$ ipython --no-banner

In [1]: import numpy as np

In [2]: np.set_printoptions(precision=2, suppress=True, linewidth=140, sign=" ")

In [3]: rd = lambda a: np.round(a, 2) + 0

In [4]: rng = np.random.default_rng(708793)

In [5]: ang = rng.uniform(0, 2 * np.pi, 32)

In [6]: Q, _ = np.linalg.qr(np.array([[0.8, 0.1],
   ...:     [0.3, -1.0],
   ...:     [1.1, -0.9],
   ...:     [0.9, 0.3],
   ...:     [0.7, 0.6],
   ...:     [2.1, 0.6],
   ...:     [-0.9, 0.0],
   ...:     [0.1, 2.0]]))

In [7]: feats = 10 * np.c_[np.cos(ang), np.sin(ang)] @ Q.T

In [8]: print(rd(feats))
[[-1.99 -3.51 -5.49 -1.74 -0.37 -4.32  2.53  5.04]
 [ 0.94 -3.48 -2.54  1.75  2.72  3.72 -0.64  7.47]
 [-0.25 -4.13 -4.38  0.45  1.78  0.66  0.72  7.7 ]
 [ 0.16 -4.   -3.83  0.92  2.15  1.75  0.26  7.79]
 [-2.38  1.2  -1.18 -3.06 -3.11 -6.93  2.45 -4.3 ]
 [-2.03  2.02 -0.01 -2.79 -3.15 -6.24  1.98 -5.59]
 [-0.45  3.85  3.4  -1.23 -2.38 -2.49  0.07 -7.75]
 [-0.34 -4.15 -4.49  0.34  1.69  0.42  0.82  7.66]
 [ 2.31  3.01  5.32  2.22  0.97  5.38 -2.83 -3.81]
 [-0.8   3.61  2.81 -1.6  -2.63 -3.36  0.47 -7.58]
 [-1.94  2.19  0.25 -2.71 -3.14 -6.05  1.87 -5.84]
 [ 1.76 -2.51 -0.75  2.55  3.1   5.64 -1.63  6.28]
 [-0.04 -4.07 -4.11  0.69  1.97  1.22  0.48  7.77]
 [ 1.82 -2.41 -0.59  2.6   3.12  5.77 -1.71  6.15]
 [ 0.08 -4.03 -3.95  0.82  2.08  1.53  0.35  7.79]
 [-1.59 -3.87 -5.46 -1.2   0.23 -3.11  2.14  6.08]
 [ 2.48  2.62  5.1   2.49  1.34  5.97 -2.98 -2.92]
 [-2.31  1.4  -0.91 -3.   -3.14 -6.79  2.35 -4.62]
 [-1.15  3.29  2.14 -1.96 -2.84 -4.22  0.89 -7.27]
 [ 1.45  3.96  5.41  1.01 -0.42  2.69 -2.   -6.36]
 [-1.94 -3.55 -5.5  -1.68 -0.31 -4.19  2.49  5.17]
 [ 1.22 -3.21 -1.99  2.04  2.88  4.4  -0.98  7.18]
 [ 0.68  4.17  4.85  0.05 -1.35  0.5  -1.19 -7.43]
 [ 1.38  4.    5.38  0.92 -0.51  2.49 -1.93 -6.5 ]
 [ 2.36  2.91  5.27  2.29  1.07  5.55 -2.88 -3.57]
 [-2.74 -1.33 -4.07 -3.02 -2.24 -7.09  3.11  0.24]
 [-2.72 -1.59 -4.31 -2.95 -2.09 -6.94  3.12  0.76]
 [-1.93 -3.57 -5.5  -1.65 -0.28 -4.14  2.48  5.22]
 [ 2.64 -0.21  2.42  3.19  2.9   7.32 -2.84  2.64]
 [-1.45  2.94  1.5  -2.26 -2.99 -4.93  1.25 -6.86]
 [ 2.1  -1.88  0.23  2.85  3.16  6.39 -2.08  5.37]
 [ 1.49 -2.89 -1.39  2.3   3.01  5.04 -1.31  6.79]]

In [9]: print(rd(np.linalg.norm(feats, 2) / np.linalg.norm(feats)))
0.78

In [10]: print([round(float(x), 2) for x in np.linalg.svd(feats, compute_uv=False)[:3]])
[44.2, 35.3, 0.0]

In [11]: rk = np.linalg.matrix_rank(feats)

In [12]: print(rk)
2

In [13]: ns = np.linalg.svd(feats)[2][rk:].T

In [14]: print(np.linalg.matrix_rank(feats.T @ feats), np.linalg.matrix_rank(feats @ feats.T))
2 2

In [15]: print([int(np.linalg.matrix_rank(feats[:, :j + 1])) for j in range(8)])
[1, 2, 2, 2, 2, 2, 2, 2]

In [16]: print(ns.shape)
(8, 6)

In [17]: print(rd(ns @ ns.T))
[[ 0.92 -0.03 -0.1  -0.09 -0.07 -0.2   0.08 -0.01]
 [-0.03  0.83 -0.2   0.    0.06 -0.02  0.05  0.31]
 [-0.1  -0.2   0.7  -0.09 -0.01 -0.22  0.13  0.3 ]
 [-0.09  0.   -0.09  0.9  -0.09 -0.23  0.09 -0.07]
 [-0.07  0.06 -0.01 -0.09  0.9  -0.2   0.07 -0.17]
 [-0.2  -0.02 -0.22 -0.23 -0.2   0.46  0.22 -0.14]
 [ 0.08  0.05  0.13  0.09  0.07  0.22  0.9  -0.02]
 [-0.01  0.31  0.3  -0.07 -0.17 -0.14 -0.02  0.39]]

In [18]: print(np.allclose(feats @ ns, 0))
True

In [19]: left, sig, Vt = np.linalg.svd(feats)

In [20]: print(np.argmax(sig[:-1] / (sig[1:] + 1e-6)) + 1)
2

In [21]: print(rd(sig))
[ 44.2  35.3   0.    0.    0.    0.    0.    0. ]

In [22]: A2 = left[:, :2] @ np.diag(sig[:2]) @ Vt[:2]

In [23]: print(rd(np.linalg.norm(feats - A2, 2)), rd(sig[2]))
0.0 0.0

In [24]: print(np.linalg.matrix_rank(feats, rtol=0.05))
2

In [25]: print(np.linalg.matrix_rank(A2))
2

In [26]: print(rd(np.linalg.norm(feats - A2) / np.linalg.norm(feats)))
0.0

In [27]: basis = feats[[22, 2]].astype(float)

In [28]: for _ in range(6):
    ...:     idx = np.linalg.norm(feats[:, None] - basis, axis=-1).argmin(axis=1)
    ...:     basis = np.array([feats[idx == j].mean(axis=0) for j in range(2)])
    ...: 

In [29]: print(idx)
[ 1  1  1  1  0  0  0  1  0  0  0  1  1  1  1  1  0  0  0  0  1  1  0  0  0  1  1  1  1  0  1  1]

In [30]: print(rd(basis[1] - basis[0]))
[ 0.06 -5.96 -5.9   1.15  3.01  2.1   0.58 11.47]

In [31]: print(rd(basis))
[[-0.13  2.94  2.81 -0.69 -1.59 -1.32 -0.18 -5.74]
 [-0.07 -3.02 -3.1   0.46  1.42  0.78  0.41  5.73]]

In [32]: print(np.bincount(idx))
[ 14  18]

In [33]: print(np.abs(basis[1] - basis[0]).argmax())
7

In [34]: A = np.loadtxt("x.csv", delimiter=",")

In [35]: print(A)
[[ 4.  1. -3.  1.  2.]
 [ 1.  0. -3. -1.  1.]
 [-3. -3. -4.  1.  0.]
 [ 1. -1.  1. -2. -1.]
 [ 2.  1.  0. -1. -4.]]

In [36]: Q = A.astype(float).copy()

In [37]: for j in range(5):
    ...:     Q[:, j] -= Q[:, :j] @ (Q[:, :j].T @ Q[:, j])
    ...:     Q[:, j] /= np.linalg.norm(Q[:, j])
    ...: 

In [38]: print(rd(Q.T @ Q))
[[ 1.  0.  0.  0.  0.]
 [ 0.  1.  0.  0.  0.]
 [ 0.  0.  1.  0.  0.]
 [ 0.  0.  0.  1.  0.]
 [ 0.  0.  0.  0.  1.]]

In [39]: print(rd(Q.T @ A))
[[ 5.57  2.51 -0.36 -0.72  0.  ]
 [ 0.    2.38  3.74  0.34 -0.42]
 [ 0.    0.    4.57 -1.65 -1.84]
 [ 0.    0.    0.    2.16  1.9 ]
 [ 0.    0.    0.    0.    3.85]]

In [40]: print(np.all(np.linalg.eigvalsh(A) > 0))
False

In [41]: print([round(float(np.linalg.det(A[:i, :i])), 2) + 0 for i in range(1, 6)])
[4.0, -1.0, -14.0, 113.0, -504.0]

In [42]: evals, V = np.linalg.eig(A)

In [43]: print(rd(np.sort(np.linalg.eigvals(A.T))))
[-6.71 -4.29 -2.35  1.22  6.13]

In [44]: print(rd(np.prod(evals)))
-504.0

In [45]: print(rd(np.sort(np.linalg.eigvals(np.linalg.inv(A)))))
[-0.43 -0.23 -0.15  0.16  0.82]

In [46]: F = np.load("data.npy")

In [47]: print(F)
[[ 1  5  1]
 [ 2  4  2]
 [ 1  2  0]
 [ 3  3  5]
 [ 3  5  5]
 [ 5  4  3]]

In [48]: vec = np.array([-2, 2, 0])

In [49]: a = np.maximum(F @ vec, 0)

In [50]: print(np.maximum(F @ (3 * vec), 0))
[ 24  12   6   0  12   0]

In [51]: print(np.maximum(F @ vec, 0) - np.maximum(-F @ vec, 0))
[ 8  4  2  0  4 -2]

In [52]: print(F * (a > 1e-9)[:, None])
[[ 1  5  1]
 [ 2  4  2]
 [ 1  2  0]
 [ 0  0  0]
 [ 3  5  5]
 [ 0  0  0]]

In [53]: E = np.loadtxt("dump.csv", delimiter=",")

In [54]: print(E)
[[ 0.   0.2 -1.3  1.1]
 [-0.2  1.   0.3 -1.4]
 [-0.3  1.6  0.4 -0.1]
 [-0.9 -0.7 -1.  -0.5]
 [-2.4  0.1  0.2  1.4]
 [-0.3 -1.1  1.   0.8]
 [ 1.3 -2.8  1.  -0.4]
 [ 0.   0.9  1.3  0. ]
 [-1.1 -0.5  1.7  0.8]
 [-1.  -0.7 -1.5  1.1]
 [-1.7  0.  -0.6  2.7]
 [-0.8  1.7 -1.  -0.3]
 [ 1.7  0.7 -1.1  0.6]
 [ 0.4 -2.8 -0.2  1.4]
 [ 0.8 -0.4 -0.3  1.1]
 [ 0.3 -0.3  0.   1.9]
 [ 0.9 -1.8  0.8  1.2]
 [-1.  -0.4  0.3  0.9]
 [ 0.4 -0.9  0.6  0.1]
 [-1.5  1.3  1.8 -0.1]
 [ 1.8 -0.3  1.1 -1. ]
 [-0.2  0.2  0.8 -2. ]
 [ 1.8 -1.9  0.3 -0.5]
 [ 0.2 -1.2  0.1  0.6]
 [-1.4  0.9  1.  -0.3]
 [ 1.2  0.3 -0.2 -0.4]
 [-0.9 -0.1 -1.1 -0.8]
 [ 0.5 -0.2 -0.6 -0.4]
 [-0.4 -0.3  0.9 -0.3]
 [-0.5 -1.6 -0.2  0.4]
 [ 1.9 -0.7  0.7 -1.4]
 [-2.2 -0.8 -0.8  0.2]
 [-0.2 -0.4 -0.6 -0.6]
 [-4.  -4.   2.  -1.5]
 [ 0.6  0.7 -3.5  0. ]
 [-0.9 -0.4  0.1 -1. ]]

In [55]: A2 = np.c_[E[:, :2] @ np.array([[1, 4], [1, 0]]), np.array([0, 1, -2, -1, -2, -1, -2, 2, -1, -1, 2, 2, 1, 2, -1, -2, 2, -2, 2, 1, 0, -1, 2, -1, 1, 1, -1, -1, -2, -1, 2, -2, 1, -2, -1, -2])]

In [56]: print(rd(A2))
[[  0.2   0.    0. ]
 [  0.8  -0.8   1. ]
 [  1.3  -1.2  -2. ]
 [ -1.6  -3.6  -1. ]
 [ -2.3  -9.6  -2. ]
 [ -1.4  -1.2  -1. ]
 [ -1.5   5.2  -2. ]
 [  0.9   0.    2. ]
 [ -1.6  -4.4  -1. ]
 [ -1.7  -4.   -1. ]
 [ -1.7  -6.8   2. ]
 [  0.9  -3.2   2. ]
 [  2.4   6.8   1. ]
 [ -2.4   1.6   2. ]
 [  0.4   3.2  -1. ]
 [  0.    1.2  -2. ]
 [ -0.9   3.6   2. ]
 [ -1.4  -4.   -2. ]
 [ -0.5   1.6   2. ]
 [ -0.2  -6.    1. ]
 [  1.5   7.2   0. ]
 [  0.   -0.8  -1. ]
 [ -0.1   7.2   2. ]
 [ -1.    0.8  -1. ]
 [ -0.5  -5.6   1. ]
 [  1.5   4.8   1. ]
 [ -1.   -3.6  -1. ]
 [  0.3   2.   -1. ]
 [ -0.7  -1.6  -2. ]
 [ -2.1  -2.   -1. ]
 [  1.2   7.6   2. ]
 [ -3.   -8.8  -2. ]
 [ -0.6  -0.8   1. ]
 [ -8.  -16.   -2. ]
 [  1.3   2.4  -1. ]
 [ -1.3  -3.6  -2. ]]

In [57]: print(rd(np.linalg.lstsq(E, A2[:, 0])[0]))
[ 1.  1.  0.  0.]

In [58]: print(rd(np.linalg.norm(np.linalg.qr(E)[0].T @ A2, axis=0) ** 2 / ((A2 ** 2).sum(axis=0) + 1e-12)))
[ 1.    1.    0.19]

In [59]: print(np.linalg.matrix_rank(np.c_[E, A2]))
5
